In [1]: import numpy as np

In [2]: np.set_printoptions(suppress=True, linewidth=120)

In [3]: W0 = np.load("w.npy")

In [4]: W0
Out[4]: 
array([[ 0.09,  0.35,  0.84,  0.64,  0.32,  0.7 , -0.87,  0.06, -0.98, -0.26],
       [ 0.24,  0.  ,  0.84, -0.44, -0.74, -0.95,  0.5 ,  0.31,  0.93,  0.73],
       [ 0.08, -0.31, -0.51, -0.75, -0.64, -0.93,  0.9 ,  0.12,  0.99,  0.63],
       [-0.73,  0.12,  1.  ,  0.95, -0.92, -0.94, -0.08,  0.02, -0.75,  0.03],
       [ 0.82,  0.45,  0.94, -0.69, -0.43, -0.85, -0.7 ,  0.62,  0.46,  0.89],
       [-0.79, -0.78, -0.99, -0.65, -0.71, -0.94,  1.  , -0.48,  1.  , -0.16],
       [ 0.84,  0.62, -0.96, -0.19,  0.99,  1.  , -1.  ,  0.12, -1.  , -0.58],
       [-0.52, -0.04, -0.09,  0.72,  0.38,  0.81, -0.3 , -0.33, -0.92, -0.72],
       [-0.37,  0.04, -0.7 ,  0.68,  0.75,  0.97, -0.65, -0.36, -0.98, -0.81],
       [ 0.87,  0.16, -0.54, -0.96, -0.22, -0.87,  0.16,  0.56,  0.98,  0.92],
       [ 0.8 , -0.08, -0.99, -0.97,  0.56,  0.06,  0.43,  0.27,  0.98,  0.66],
       [-0.42, -0.48, -0.99, -0.45,  0.21,  0.19,  0.89, -0.36,  0.93, -0.42],
       [-0.72, -0.08,  0.98,  0.86, -0.76, -0.76,  0.32, -0.16, -0.43, -0.26],
       [-0.13,  0.12,  1.  ,  0.38, -0.97, -1.  ,  0.46,  0.43,  0.89,  0.85],
       [ 0.41,  0.16, -0.79, -0.31,  0.66,  0.81, -0.61,  0.04, -0.68, -0.13],
       [ 0.38,  0.  ,  0.68, -0.63, -0.68, -0.94,  0.52,  0.35,  0.96,  0.77],
       [-0.92, -0.69, -0.97,  0.56, -0.09,  0.29,  0.97, -0.7 ,  0.85, -0.88],
       [-0.7 , -0.27, -0.62,  0.68,  0.26,  0.72,  0.4 , -0.46, -0.63, -0.78],
       [ 0.15, -0.04, -0.34, -0.35, -0.04, -0.24,  0.22,  0.06,  0.55,  0.21],
       [-0.66, -0.54, -0.42, -0.17, -0.76, -0.93,  0.97, -0.25,  0.99,  0.05],
       [-0.37, -0.73, -1.  , -0.91,  0.6 ,  0.49,  0.99, -0.52,  1.  , -0.52],
       [-0.34, -0.64, -1.  , -0.85, -0.07, -0.56,  0.98, -0.33,  1.  , -0.05],
       [ 0.11, -0.2 , -0.85, -0.59,  0.04, -0.24,  0.6 , -0.02,  0.87,  0.17],
       [-0.81, -0.59, -1.  ,  0.33,  0.78,  0.97,  0.86, -0.72,  0.02, -0.94],
       [-0.28,  0.12,  0.9 ,  0.65, -0.27, -0.1 , -0.38, -0.02, -0.77, -0.17],
       [-1.  , -0.98, -0.82,  0.96, -0.99, -1.  ,  1.  , -0.95,  1.  , -0.96],
       [-0.71, -0.31,  0.86,  0.58, -0.79, -0.89,  0.83, -0.2 ,  0.78, -0.1 ],
       [ 0.22,  0.24, -0.99,  0.34,  0.98,  1.  , -0.95, -0.38, -1.  , -0.91],
       [-0.64, -0.16,  0.99,  0.68, -0.91, -0.97,  0.72,  0.  ,  0.74,  0.28],
       [-0.82, -0.2 ,  1.  ,  0.89, -0.97, -0.99,  0.8 , -0.06,  0.68,  0.21],
       [ 0.56,  0.27,  0.94, -0.41, -0.6 , -0.89, -0.32,  0.46,  0.59,  0.79],
       [-0.47,  0.2 ,  0.86,  0.88,  0.27,  0.81, -0.77, -0.22, -0.99, -0.69],
       [-0.14, -0.24, -0.97, -0.3 ,  0.58,  0.76,  0.41, -0.27,  0.25, -0.49],
       [-0.55, -0.71, -1.  , -0.79,  0.53,  0.54,  0.98, -0.56,  0.99, -0.65],
       [ 0.75,  0.62,  0.92,  0.11,  0.49,  0.68, -0.98,  0.45, -0.98,  0.41],
       [-0.57, -0.59, -0.95, -0.52, -0.46, -0.77,  0.98, -0.33,  0.99, -0.11],
       [ 0.99,  0.83,  0.99, -0.92,  0.06, -0.7 , -0.99,  0.89, -0.68,  0.98],
       [-0.64, -0.45, -0.31,  0.09, -0.61, -0.79,  0.92, -0.27,  0.95, -0.16],
       [-0.47,  0.48,  1.  ,  0.97, -0.35,  0.36, -0.95,  0.02, -1.  , -0.47],
       [-0.83, -0.56, -1.  ,  0.53,  0.92,  1.  ,  0.7 , -0.78, -0.75, -0.98],
       [-0.99, -0.96, -1.  ,  0.34, -0.58, -0.56,  1.  , -0.92,  1.  , -0.97],
       [ 0.36, -0.08,  1.  , -0.79, -1.  , -1.  ,  0.97,  0.74,  1.  ,  0.99],
       [ 0.19,  0.41,  1.  ,  0.59, -0.85, -0.95, -0.66,  0.46, -0.51,  0.74],
       [ 0.82,  0.48,  0.96, -0.65, -0.45, -0.85, -0.76,  0.63,  0.31,  0.89]])

In [5]: proj = W0 @ np.linalg.solve(W0.T @ W0, W0.T)

In [6]: np.round(np.linalg.eigvalsh(proj), 2) + 0
Out[6]: 
array([0., 0., 0., 0., 0., 0., 0., 0., 0., 0., 0., 0., 0., 0., 0., 0., 0., 0., 0., 0., 0., 0., 0., 0., 0., 0., 0., 0.,
       0., 0., 0., 0., 0., 0., 1., 1., 1., 1., 1., 1., 1., 1., 1., 1.])

In [7]: np.round(np.diag(proj), 2)
Out[7]: 
array([0.11, 0.19, 0.22, 0.25, 0.18, 0.34, 0.55, 0.09, 0.27, 0.26, 0.27, 0.13, 0.25, 0.26, 0.13, 0.2 , 0.19, 0.16,
       0.04, 0.11, 0.24, 0.15, 0.09, 0.16, 0.09, 0.55, 0.21, 0.24, 0.18, 0.22, 0.11, 0.19, 0.09, 0.25, 0.15, 0.14,
       0.47, 0.1 , 0.41, 0.35, 0.25, 0.79, 0.23, 0.16])

In [8]: np.round(proj @ W0[:, 7], 2) + 0
Out[8]: 
array([ 0.06,  0.31,  0.12,  0.02,  0.62, -0.48,  0.12, -0.33, -0.36,  0.56,  0.27, -0.36, -0.16,  0.43,  0.04,  0.35,
       -0.7 , -0.46,  0.06, -0.25, -0.52, -0.33, -0.02, -0.72, -0.02, -0.95, -0.2 , -0.38,  0.  , -0.06,  0.46, -0.22,
       -0.27, -0.56,  0.45, -0.33,  0.89, -0.27,  0.02, -0.78, -0.92,  0.74,  0.46,  0.63])

In [9]: A = np.load("block4.npy")

In [10]: A
Out[10]: 
array([[ 5,  5,  4,  8,  6,  2],
       [ 4,  4,  3,  7,  5,  1],
       [ 2,  2,  1,  5,  3, -1],
       [ 3,  3,  2,  6,  4,  0],
       [ 0,  0, -1,  3,  1, -3],
       [ 1,  1,  0,  4,  2, -2],
       [ 1,  1,  0,  4,  2, -2],
       [ 2,  2,  1,  5,  3, -1],
       [ 5,  5,  4,  8,  6,  2]])

In [11]: Z = W0[[29, 8]].astype(float)

In [12]: for _ in range(6):
    ...:     lab = np.linalg.norm(W0[:, None] - Z, axis=-1).argmin(axis=1)
    ...:     Z = np.array([W0[lab == j].mean(axis=0) for j in range(2)])
    ...: 

In [13]: lab
Out[13]: 
array([1, 0, 0, 0, 0, 0, 1, 1, 1, 0, 0, 1, 0, 0, 1, 0, 1, 1, 0, 0, 1, 0, 0, 1, 1, 0, 0, 1, 0, 0, 0, 1, 1, 1, 1, 0, 0,
       0, 1, 1, 0, 0, 0, 0])

In [14]: np.round(Z[1] - Z[0], 2)
Out[14]: array([-0.16,  0.05, -0.54,  0.38,  1.  ,  1.45, -0.48, -0.35, -0.99, -0.86])

In [15]: np.bincount(lab)
Out[15]: array([26, 18])

In [16]: np.abs(Z[1] - Z[0]).argmax()
Out[16]: np.int64(5)

In [17]: B = A[0, 0] * A[1:] - np.outer(A[1:, 0], A[0])

In [18]: B
Out[18]: 
array([[  0,   0,  -1,   3,   1,  -3],
       [  0,   0,  -3,   9,   3,  -9],
       [  0,   0,  -2,   6,   2,  -6],
       [  0,   0,  -5,  15,   5, -15],
       [  0,   0,  -4,  12,   4, -12],
       [  0,   0,  -4,  12,   4, -12],
       [  0,   0,  -3,   9,   3,  -9],
       [  0,   0,   0,   0,   0,   0]])

In [19]: np.flatnonzero(~B.round(6).any(axis=1))
Out[19]: array([7])

In [20]: A[:, 0] / A[0, 0]
Out[20]: array([1. , 0.8, 0.4, 0.6, 0. , 0.2, 0.2, 0.4, 1. ])

In [21]: K = np.load("case0.npy")

In [22]: K
Out[22]: 
array([[-2, -1,  0,  1,  2],
       [ 3,  4,  5,  6,  7],
       [ 8,  9, 10, 11, 12],
       [13, 14, 15, 16, 17],
       [18, 19, 20, 21, 22],
       [23, 24, 25, 26, 27],
       [28, 29, 30, 31, 32],
       [33, 34, 35, 36, 37],
       [38, 39, 40, 41, 42],
       [43, 44, 45, 46, 47],
       [48, 49, 50, 51, 52],
       [53, 54, 55, 56, 57],
       [58, 59, 60, 61, 62],
       [63, 64, 65, 66, 67],
       [68, 69, 70, 71, 72]])

In [23]: Xs = K - K.mean(axis=0)

In [24]: vecs = np.linalg.svd(Xs)[2][:2]

In [25]: B = Xs - Xs @ vecs.T @ vecs

In [26]: np.round((Xs @ vecs.T).std(axis=0), 2) + 0
Out[26]: array([48.3,  0. ])

In [27]: round(float(np.linalg.norm(B) / np.linalg.norm(Xs)), 2)
Out[27]: 0.0

In [28]: np.round(np.diag(vecs.T @ vecs), 2)
Out[28]: array([1.  , 0.25, 0.25, 0.25, 0.25])

In [29]: np.linalg.norm(B, axis=1).round(6).argmax()
Out[29]: np.int64(0)

In [30]: np.round(np.cov(Xs @ vecs.T, rowvar=False), 2) + 0
Out[30]: 
array([[2500.,    0.],
       [   0.,    0.]])

In [31]: d = np.linalg.norm(K[:, None] - K[None], axis=-1)

In [32]: np.linalg.matrix_rank(d ** 2)
Out[32]: np.int64(3)

In [33]: np.unravel_index(d.round(6).argmax(), d.shape)
Out[33]: (np.int64(0), np.int64(14))

In [34]: np.round(np.linalg.norm(K - K.mean(axis=0), axis=1), 2)
Out[34]: array([78.26, 67.08, 55.9 , 44.72, 33.54, 22.36, 11.18,  0.  , 11.18, 22.36, 33.54, 44.72, 55.9 , 67.08, 78.26])

In [35]: np.flatnonzero(d[2] < d.mean() / 2)
Out[35]: array([0, 1, 2, 3, 4])

In [36]: B = np.array([[2, 1, 3, 3, 2, 0, 0],
    ...:     [3, 0, 3, 0, 0, 1, 2],
    ...:     [3, 0, 2, 2, 3, 0, 0],
    ...:     [1, 0, 3, 0, 0, 0, 2],
    ...:     [1, 3, 2, 0, 0, 3, 0],
    ...:     [2, 1, 3, 3, 2, 3, 0],
    ...:     [2, 0, 3, 3, 1, 0, 3]])

In [37]: F = np.block([[np.zeros((7, 7)), B], [B.T, np.zeros((7, 7))]])

In [38]: F
Out[38]: 
array([[0., 0., 0., 0., 0., 0., 0., 2., 1., 3., 3., 2., 0., 0.],
       [0., 0., 0., 0., 0., 0., 0., 3., 0., 3., 0., 0., 1., 2.],
       [0., 0., 0., 0., 0., 0., 0., 3., 0., 2., 2., 3., 0., 0.],
       [0., 0., 0., 0., 0., 0., 0., 1., 0., 3., 0., 0., 0., 2.],
       [0., 0., 0., 0., 0., 0., 0., 1., 3., 2., 0., 0., 3., 0.],
       [0., 0., 0., 0., 0., 0., 0., 2., 1., 3., 3., 2., 3., 0.],
       [0., 0., 0., 0., 0., 0., 0., 2., 0., 3., 3., 1., 0., 3.],
       [2., 3., 3., 1., 1., 2., 2., 0., 0., 0., 0., 0., 0., 0.],
       [1., 0., 0., 0., 3., 1., 0., 0., 0., 0., 0., 0., 0., 0.],
       [3., 3., 2., 3., 2., 3., 3., 0., 0., 0., 0., 0., 0., 0.],
       [3., 0., 2., 0., 0., 3., 3., 0., 0., 0., 0., 0., 0., 0.],
       [2., 0., 3., 0., 0., 2., 1., 0., 0., 0., 0., 0., 0., 0.],
       [0., 1., 0., 0., 3., 3., 0., 0., 0., 0., 0., 0., 0., 0.],
       [0., 2., 0., 2., 0., 0., 3., 0., 0., 0., 0., 0., 0., 0.]])

In [39]: f = np.array([1, 9, 2, 8, 0, 0, 7, 4, 9, 3, 9, 0, 9, 5])

In [40]: B = F + np.outer(f, np.eye(14)[10])

In [41]: round(np.linalg.det(B) / np.linalg.det(F), 2), round(float(1 + np.linalg.solve(F, f)[10]), 2)
Out[41]: (np.float64(-0.06), -0.06)

In [42]: np.linalg.matrix_rank(B - F)
Out[42]: np.int64(1)

In [43]: def softmax(z):
    ...:     e = np.exp(z - z.max(axis=-1, keepdims=True))
    ...:     return e / e.sum(axis=-1, keepdims=True)
    ...: 

In [44]: np.round(softmax(F).sum(axis=1), 2)
Out[44]: array([1., 1., 1., 1., 1., 1., 1., 1., 1., 1., 1., 1., 1., 1.])

In [45]: np.round(softmax(F[9]), 2)
Out[45]: array([0.16, 0.16, 0.06, 0.16, 0.06, 0.16, 0.16, 0.01, 0.01, 0.01, 0.01, 0.01, 0.01, 0.01])

In [46]: att = F @ F.T / np.sqrt(14)

In [47]: np.round(softmax(att)[9] @ F, 2) + 0
Out[47]: array([2.98, 2.99, 2.02, 2.96, 1.98, 2.98, 2.98, 0.  , 0.  , 0.  , 0.  , 0.  , 0.  , 0.  ])

In [48]: W1 = np.array([[3, 4],
    ...:     [-4, 5],
    ...:     [-3, -4],
    ...:     [-5, -3],
    ...:     [-1, 3],
    ...:     [-1, 4],
    ...:     [4, 1],
    ...:     [-4, 0],
    ...:     [1, 1],
    ...:     [4, 3],
    ...:     [-1, 0],
    ...:     [-5, -3],
    ...:     [-3, 5],
    ...:     [-1, 1]])

In [49]: c = np.array([1, 1])

In [50]: hid = np.maximum(F @ W1 + c, 0)

In [51]: hid
Out[51]: 
array([[ 0.,  5.],
       [ 0., 17.],
       [ 0.,  0.],
       [ 7., 12.],
       [ 0., 25.],
       [ 0., 20.],
       [ 0., 10.],
       [ 0., 22.],
       [ 0., 18.],
       [ 0., 32.],
       [13., 20.],
       [ 0.,  6.],
       [ 0., 27.],
       [ 0.,  8.]])

In [52]: np.linalg.matrix_rank(hid)
Out[52]: np.int64(2)

In [53]: Z = np.array([[0, -1, -2], [2, -2, -2]])

In [54]: (hid @ Z).round(6).argmax(axis=1)
Out[54]: array([0, 0, 0, 0, 0, 0, 0, 0, 0, 0, 0, 0, 0, 0])

In [55]: hid @ Z
Out[55]: 
array([[ 10., -10., -10.],
       [ 34., -34., -34.],
       [  0.,   0.,   0.],
       [ 24., -31., -38.],
       [ 50., -50., -50.],
       [ 40., -40., -40.],
       [ 20., -20., -20.],
       [ 44., -44., -44.],
       [ 36., -36., -36.],
       [ 64., -64., -64.],
       [ 40., -53., -66.],
       [ 12., -12., -12.],
       [ 54., -54., -54.],
       [ 16., -16., -16.]])

In [56]: feats = np.load("test2.npy")

In [57]: feats
Out[57]: 
array([[0, 0, 0, 0],
       [1, 2, 0, 0],
       [0, 0, 0, 0],
       [0, 0, 1, 2]])

In [58]: proj = np.triu(np.array([[0, 2, 1, 0], [0, 0, 1, 1], [1, 0, 1, 1], [0, 2, 0, 1]]), 1) + np.eye(4)

In [59]: B = proj @ feats @ np.linalg.inv(proj)

In [60]: np.trace(B), np.trace(feats)
Out[60]: (np.float64(4.0), np.int64(4))

In [61]: np.poly(B)
Out[61]: array([ 1., -4.,  4.,  0.,  0.])

In [62]: vec = np.array([2, 2, 3, 1])

In [63]: np.einsum("ij,j->i", feats, vec)
Out[63]: array([0, 6, 0, 5])

In [64]: (feats * vec).sum(axis=1)
Out[64]: array([0, 6, 0, 5])

In [65]: feats @ (2 * vec)
Out[65]: array([ 0, 12,  0, 10])

In [66]: np.linalg.norm(feats @ vec) <= np.linalg.norm(feats, 2) * np.linalg.norm(vec) + 1e-9
Out[66]: np.True_

In [67]: feats @ vec
Out[67]: array([0, 6, 0, 5])

In [68]: feats @ np.eye(4)[2]
Out[68]: array([0., 0., 0., 1.])

In [69]: r = np.linalg.matrix_rank(feats)

In [70]: r
Out[70]: np.int64(2)

In [71]: N = np.linalg.svd(feats)[2][r:].T

In [72]: [int(np.linalg.matrix_rank(feats[:, :j + 1])) for j in range(4)]
Out[72]: [1, 1, 2, 2]

In [73]: np.round(N @ N.T, 2)
Out[73]: 
array([[ 0.8, -0.4,  0. ,  0. ],
       [-0.4,  0.2,  0. ,  0. ],
       [ 0. ,  0. ,  0.8, -0.4],
       [ 0. ,  0. , -0.4,  0.2]])

In [74]: [int(np.linalg.matrix_rank(np.delete(feats, i, axis=0))) for i in range(4)]
Out[74]: [2, 1, 2, 1]

In [75]: N.shape
Out[75]: (4, 2)

In [76]: [int(np.linalg.matrix_rank(feats[:i])) for i in range(1, len(feats) + 1)]
Out[76]: [0, 1, 1, 2]

In [77]: np.linalg.matrix_rank(feats.T @ feats), np.linalg.matrix_rank(feats @ feats.T)
Out[77]: (np.int64(2), np.int64(2))

In [78]: np.allclose(feats @ N, 0)
Out[78]: True

In [79]: feats @ N
Out[79]: 
array([[0., 0.],
       [0., 0.],
       [0., 0.],
       [0., 0.]])
